% python3 -q
>>> import numpy as np
>>> import numpy.linalg as la
>>> np.set_printoptions(precision=2, suppress=True, linewidth=140, legacy="1.25")
>>> def rd(a):
...     return np.round(a, 2) + 0
... 
>>> mat = np.load("test7.npy")
>>> mat
array([[0, 2, 2, 1],
       [3, 2, 2, 0],
       [1, 1, 0, 2],
       [3, 3, 2, 0]])
>>> la.matrix_power(mat, 2)
array([[11,  9,  6,  4],
       [ 8, 12, 10,  7],
       [ 9, 10,  8,  1],
       [11, 14, 12,  7]])
>>> r0, v = mat[0], mat[3]
>>> r0 @ v
10
>>> pr = (r0 @ v) / (r0 @ r0) * r0
>>> rd((v - pr) @ r0)
0.0
>>> rd(la.norm(r0 + v) ** 2 + la.norm(r0 - v) ** 2)
62.0
>>> rng = np.random.default_rng(7034)
>>> labels = rng.permutation(4)
>>> B = mat[:, labels] * rng.choice([-1, 1], 4)
>>> B
array([[-2, -1,  2,  0],
       [-2,  0,  2,  3],
       [-1, -2,  0,  1],
       [-3,  0,  2,  3]])
>>> Uu, _, VT = la.svd(mat.T @ B)
>>> print(rd(la.lstsq(mat, B)[0]))
[[ 0.  0.  0.  1.]
 [-1.  0.  0.  0.]
 [ 0.  0.  1.  0.]
 [ 0. -1.  0.  0.]]
>>> rd(Uu @ VT)
array([[ 0.,  0.,  0.,  1.],
       [-1.,  0.,  0.,  0.],
       [ 0.,  0.,  1.,  0.],
       [ 0., -1.,  0.,  0.]])
>>> print(np.kron(np.eye(2, dtype=int), B))
[[-2 -1  2  0  0  0  0  0]
 [-2  0  2  3  0  0  0  0]
 [-1 -2  0  1  0  0  0  0]
 [-3  0  2  3  0  0  0  0]
 [ 0  0  0  0 -2 -1  2  0]
 [ 0  0  0  0 -2  0  2  3]
 [ 0  0  0  0 -1 -2  0  1]
 [ 0  0  0  0 -3  0  2  3]]
>>> print(np.einsum("ii->", B))
1
>>> print(rd(la.eigvals(B)))
[ 3.36+0.j   -1.56+0.j   -0.4 +1.59j -0.4 -1.59j]
>>> np.einsum("ij,ji->", B, B)
9
>>> rd(la.eigvals(B).sum().real)
1.0
>>> feats = np.loadtxt("run7.csv", delimiter=",")
>>> feats
array([[ -2.02,  -4.56,   2.73],
       [ -1.53,   0.84,   0.8 ],
       [  1.66,  -0.98,   9.33],
       [  1.48,   0.47,  -1.46],
       [ -2.05,   0.08, -11.33],
       [  0.01,  -0.7 ,   2.09],
       [  3.18,   3.59,   3.27],
       [ -0.13,   0.61,  -3.85],
       [  1.75,   2.05,   0.45],
       [  0.75,  -0.31,   5.45],
       [ -1.11,  -0.8 ,  -5.94],
       [  0.3 ,  -1.56,  -3.71],
       [  0.85,   0.73,   8.3 ],
       [ -0.39,   1.53,  -0.44],
       [ -2.94,  -2.69,  -4.34],
       [ -1.83,  -2.62,   3.91],
       [  0.92,   3.55,  -6.27],
       [ -0.17,  -3.64,  10.51],
       [ -0.48,  -0.28,   9.15],
       [  0.27,   3.46,  -0.55],
       [ -4.79,  -2.83,  -1.35],
       [  0.36,   3.84,   0.99],
       [  1.94,   1.  ,  -1.84],
       [  0.1 ,  -3.78,   3.07],
       [ -0.12,  -1.62,   0.19],
       [ -1.61,  -0.87,   0.39],
       [  1.63,   0.94,  -3.02]])
>>> Xs = (feats - feats.mean(axis=0)) / feats.std(axis=0)
>>> np.argwhere(np.abs(Xs) > 2)
array([[ 4,  2],
       [20,  0]])
>>> coef = la.lstsq(np.delete(Xs, 0, axis=1), Xs[:, 0])[0]
>>> np.abs(coef).argmax()
0
>>> data = np.array([[0, 0, 1], [1, 0, 0], [0, 1, 0]])
>>> # orthonormal columns
>>> labels = rng.permutation(3)
>>> labels
array([1, 0, 2])
>>> B = data[labels][:, labels]
>>> print(B)
[[0 1 0]
 [0 0 1]
 [1 0 0]]
>>> np.trace(B)
0
>>> rd(la.det(B)), rd(la.det(data[labels]))
(1.0, -1.0)
>>> rd(la.det(2 * data)), rd(la.det(data))
(8.0, 1.0)
>>> rd(la.eigvals(data).sum().real)
0.0
>>> np.allclose(data @ data.T, data.T @ data)
True
>>> print((data @ data)[0])
[0 1 0]
>>> data @ np.ones(3)
array([1., 1., 1.])
>>> Q, Rm = la.qr(data)
>>> np.abs(np.diag(Rm))
array([1., 1., 1.])
>>> np.allclose(Rm.T @ Rm, data.T @ data)
True
>>> Q.shape, Rm.shape
((3, 3), (3, 3))
>>> Q @ Rm
array([[0., 0., 1.],
       [1., 0., 0.],
       [0., 1., 0.]])
>>> A = np.array([[-2.0, 9.0, -1.0, -9.0],
...     [0.0, -3.0, 0.0, -1.0],
...     [0.0, -1.0, -3.0, -1.0],
...     [0.0, 3.0, -3.0, -3.0]])
>>> B = A / np.sqrt((A ** 2).mean(axis=1, keepdims=True))
>>> rd(B[1])
array([ 0.  , -1.9 ,  0.  , -0.63])
>>> A - A.mean(axis=1, keepdims=True)
array([[-1.25,  9.75, -0.25, -8.25],
       [ 1.  , -2.  ,  1.  ,  0.  ],
       [ 1.25,  0.25, -1.75,  0.25],
       [ 0.75,  3.75, -2.25, -2.25]])
>>> la.matrix_rank(B) == la.matrix_rank(A)
True
>>> la.matrix_rank(A - A.mean(axis=1, keepdims=True))
3
>>> M = np.load("dump.npy")
>>> M
array([[ 1.65,  2.99],
       [ 2.99, -3.65]])
>>> # symmetric, so the eigenvalues are real
>>> r0 = np.array([1, 3])
>>> B = M + np.outer(r0, np.eye(2)[1])
>>> print(rd(B))
[[ 1.65  3.99]
 [ 2.99 -0.65]]
>>> labels = rng.permutation(2)
>>> labels
array([0, 1])
>>> B = M[labels][:, labels]
>>> np.diag(B)
array([ 1.65, -3.65])
>>> np.trace(B)
-2.0
>>> np.allclose(B, M)
True
>>> labels = rng.permutation(2)
>>> B = M[:, labels] * rng.choice([-1, 1], 2)
>>> B
array([[ 1.65,  2.99],
       [ 2.99, -3.65]])
>>> Uu, _, VT = la.svd(M.T @ B)
>>> rd(la.lstsq(M, B)[0])
array([[1., 0.],
       [0., 1.]])
>>> labels
array([0, 1])
>>> vec = np.array([-8, -6])
>>> h = np.maximum(B @ vec, 0)
>>> rd(np.maximum(B @ vec, 0) - np.maximum(-B @ vec, 0))
array([-31.14,  -2.02])
>>> np.flatnonzero(h > 1e-9)
array([], dtype=int64)
>>> Q, Rm = la.qr(M)
>>> print(np.trace(Q @ Q.T))
2.0
>>> print(Q.shape, Rm.shape)
(2, 2) (2, 2)
>>> W0 = np.load("sample1.npy")
>>> print(rd(W0))
[[ 0.69 -0.1   0.71]
 [-0.1   0.97  0.24]
 [ 0.71  0.24 -0.66]]
>>> np.einsum("ii->", W0)
1.0
>>> rd(np.kron(np.eye(2, dtype=int), W0))
array([[ 0.69, -0.1 ,  0.71,  0.  ,  0.  ,  0.  ],
       [-0.1 ,  0.97,  0.24,  0.  ,  0.  ,  0.  ],
       [ 0.71,  0.24, -0.66,  0.  ,  0.  ,  0.  ],
       [ 0.  ,  0.  ,  0.  ,  0.69, -0.1 ,  0.71],
       [ 0.  ,  0.  ,  0.  , -0.1 ,  0.97,  0.24],
       [ 0.  ,  0.  ,  0.  ,  0.71,  0.24, -0.66]])
>>> print(rd(la.det(W0[::-1])))
1.0
>>> rd(la.eigvals(W0).sum().real)
1.0
>>> np.einsum("ij,ji->", W0, W0)
3.0
>>> rd(la.eigvals(W0))
array([ 1., -1.,  1.])
>>> print(rd(la.det(2 * W0)), rd(la.det(W0)))
-8.0 -1.0
>>> E = np.load("w.npy")
>>> E
array([[-0.75,  0.41,  3.25],
       [-0.36, -0.32,  5.31],
       [-0.08,  0.51,  1.45],
       [-0.95,  0.48,  2.37],
       [-0.19,  0.36,  4.56],
       [ 0.35, -0.03,  2.49],
       [-0.07,  0.27,  3.86],
       [ 0.02,  0.45,  2.23],
       [-0.71, -1.46,  2.54],
       [-0.89,  0.38,  2.48],
       [-0.34, -0.54,  4.6 ],
       [-0.47, -1.64,  3.64],
       [-0.36, -0.02,  3.28],
       [-0.63, -0.34,  1.99],
       [ 0.05,  0.33,  3.37]])
>>> # column 2 dominates
>>> Xs = E - E.mean(axis=0)
>>> Uu, s, VT = la.svd(Xs, full_matrices=False)
>>> rd(s)
array([4.12, 2.51, 1.36])
>>> (np.sign(Uu[:, 0]) == np.sign(Uu[0, 0])).astype(int)
array([1, 0, 1, 1, 0, 1, 0, 1, 1, 1, 0, 0, 0, 1, 0])
>>> np.abs(VT[0]).argmax()
2
>>> print(rd(s ** 2 / (s ** 2).sum()))
[0.68 0.25 0.07]
>>> rd(Xs.mean(axis=0))
array([0., 0., 0.])
>>> Z = E[[1, 6]].astype(float)
>>> for _ in range(5):
...     labels = la.norm(E[:, None] - Z, axis=-1).argmin(axis=1)
...     Z = np.array([E[labels == j].mean(axis=0) for j in range(2)])
... 
>>> labels
array([1, 0, 1, 1, 0, 1, 0, 1, 1, 1, 0, 1, 1, 1, 1])
>>> np.abs(Z[1] - Z[0]).argmax()
2
>>> D = la.norm(E[:, None] - E[None], axis=-1)
>>> D.shape
(15, 15)
>>> np.unravel_index(D.round(6).argmax(), D.shape)
(1, 2)
>>> D[0].round(6).argsort(kind="stable")[:4]
array([ 0, 12,  9, 14])
>>> np.flatnonzero(D[0] < D.mean() / 2)
array([ 0,  9, 12])
>>> rd(D[0])
array([0.  , 2.22, 1.92, 0.91, 1.43, 1.41, 0.92, 1.28, 2.  , 0.78, 1.7 , 2.11, 0.58, 1.47, 0.81])
>>> (D + 1e9 * np.eye(15)).round(6).argmin(axis=1)
array([12, 10,  7,  9,  6,  7, 14,  5, 11,  3,  1,  8, 14,  9,  6])
>>> la.matrix_rank(D ** 2)
5
>>> m1 = np.load("case19.npy")
>>> print(m1)
[[0 1 1]
 [1 0 1]
 [1 1 0]]
>>> print(np.trace(m1 @ m1 @ m1) // 6)
1
>>> m1.sum(axis=0)
array([2, 2, 2])
>>> Lm = np.diag(m1.sum(axis=1)) - m1
>>> la.matrix_rank(Lm)
2
>>> print(Lm @ np.ones(3))
[0. 0. 0.]
>>> (m1 @ m1)[0]
array([2, 1, 1])
>>> np.fft.fft(m1[0])
array([ 2.+0.j, -1.+0.j, -1.+0.j])
>>> m1 @ np.ones(3)
array([2., 2., 2.])
